In [1]: import numpy as np

In [2]: from numpy import linalg as LA

In [3]: np.set_printoptions(suppress=True, linewidth=120)

In [4]: feats = np.load("mat.npy")

In [5]: feats
Out[5]: 
array([[-0.865,  1.237, -0.418,  0.124,  1.705, -1.565, -1.065, -0.202],
       [ 0.238, -1.177,  0.209,  0.288, -0.146, -1.409, -1.267,  1.954],
       [ 0.051,  0.999, -0.223, -1.36 ,  1.283, -0.564, -0.611,  1.94 ],
       [-0.173, -1.714, -1.355,  1.541, -0.201,  0.437, -1.258, -0.074],
       [ 0.349,  0.135, -0.623, -0.773,  2.006, -1.577, -0.757,  0.889],
       [ 0.934, -0.195, -0.345,  2.317,  0.058, -1.182, -0.227,  1.073],
       [ 0.026,  2.47 , -0.387, -0.768,  1.019, -0.145, -1.015, -0.261],
       [-0.572,  0.992,  0.043,  1.582,  0.318, -1.298, -1.829, -0.232],
       [-0.56 , -1.955, -0.516,  0.491, -0.865, -0.364, -1.862,  0.093],
       [-1.322,  0.017,  1.968,  1.317, -0.663, -0.172,  0.378,  1.015],
       [ 0.991, -0.669, -0.189, -0.93 , -0.478, -2.206,  0.038, -1.255]])

In [6]: other = feats / np.sqrt((feats ** 2).mean(axis=1, keepdims=True))

In [7]: other[3].round(3)
Out[7]: array([-0.163, -1.616, -1.278,  1.453, -0.19 ,  0.412, -1.186, -0.07 ])

In [8]: LA.matrix_rank(other) == LA.matrix_rank(feats)
Out[8]: np.True_

In [9]: P = feats @ LA.solve(feats.T @ feats, feats.T)

In [10]: np.round(LA.eigvalsh(P), 3) + 0
Out[10]: array([0., 0., 0., 1., 1., 1., 1., 1., 1., 1., 1.])

In [11]: rng = np.random.default_rng(7413)

In [12]: other = feats + rng.integers(-2, 3, (11, 7)) @ rng.integers(-2, 3, (7, 8))

In [13]: other.round(3)
Out[13]: 
array([[  3.135,  -5.763,   6.582,  -2.876,   5.705,  -2.565,   7.935,  -5.202],
       [ -1.762,   3.823,  -2.791,   1.288,  -8.146,  -0.409,  -3.267,   6.954],
       [ -1.949,   0.999,  -6.223,  -9.36 ,  -3.717,   2.436,  -2.611,   0.94 ],
       [  3.827,   5.286,   0.645,   7.541,  -0.201,   1.437,  -1.258,   6.926],
       [  1.349,   3.135,   0.377, -10.773,   2.006,   9.423,   1.243, -10.111],
       [  4.934,  -3.195,   3.655,  -4.683,   6.058,   3.818,   7.773,  -3.927],
       [  0.026,  -0.53 ,  -2.387,  -4.768,   2.019,   3.855,  -5.015,  -2.261],
       [ -2.572,   3.992,   2.043,  10.582,  -4.682,  -5.298,  -4.829,   2.768],
       [ -2.56 ,   3.045,  -7.516,   1.491,   0.135,  -0.364,  -9.862,   3.093],
       [ -1.322,   1.017,  11.968,   2.317,   1.337,   2.828,   8.378, -10.985],
       [ -4.009,  -2.669,   2.811,   1.07 ,   1.522,  -0.206,   1.038,  -6.255]])

In [14]: np.abs(other - feats).sum(axis=1)
Out[14]: array([40., 27., 27., 27., 39., 42., 20., 31., 27., 37., 22.])

In [15]: np.round(LA.svd(other - feats, compute_uv=False), 3) + 0
Out[15]: array([33.131, 21.84 , 14.544, 11.734,  9.567,  4.258,  3.938,  0.   ])

In [16]: np.round(other - feats, 3)
Out[16]: 
array([[  4.,  -7.,   7.,  -3.,   4.,  -1.,   9.,  -5.],
       [ -2.,   5.,  -3.,   1.,  -8.,   1.,  -2.,   5.],
       [ -2.,   0.,  -6.,  -8.,  -5.,   3.,  -2.,  -1.],
       [  4.,   7.,   2.,   6.,   0.,   1.,   0.,   7.],
       [  1.,   3.,   1., -10.,   0.,  11.,   2., -11.],
       [  4.,  -3.,   4.,  -7.,   6.,   5.,   8.,  -5.],
       [  0.,  -3.,  -2.,  -4.,   1.,   4.,  -4.,  -2.],
       [ -2.,   3.,   2.,   9.,  -5.,  -4.,  -3.,   3.],
       [ -2.,   5.,  -7.,   1.,   1.,   0.,  -8.,   3.],
       [  0.,   1.,  10.,   1.,   2.,   3.,   8., -12.],
       [ -5.,  -2.,   3.,   2.,   2.,   2.,   1.,  -5.]])
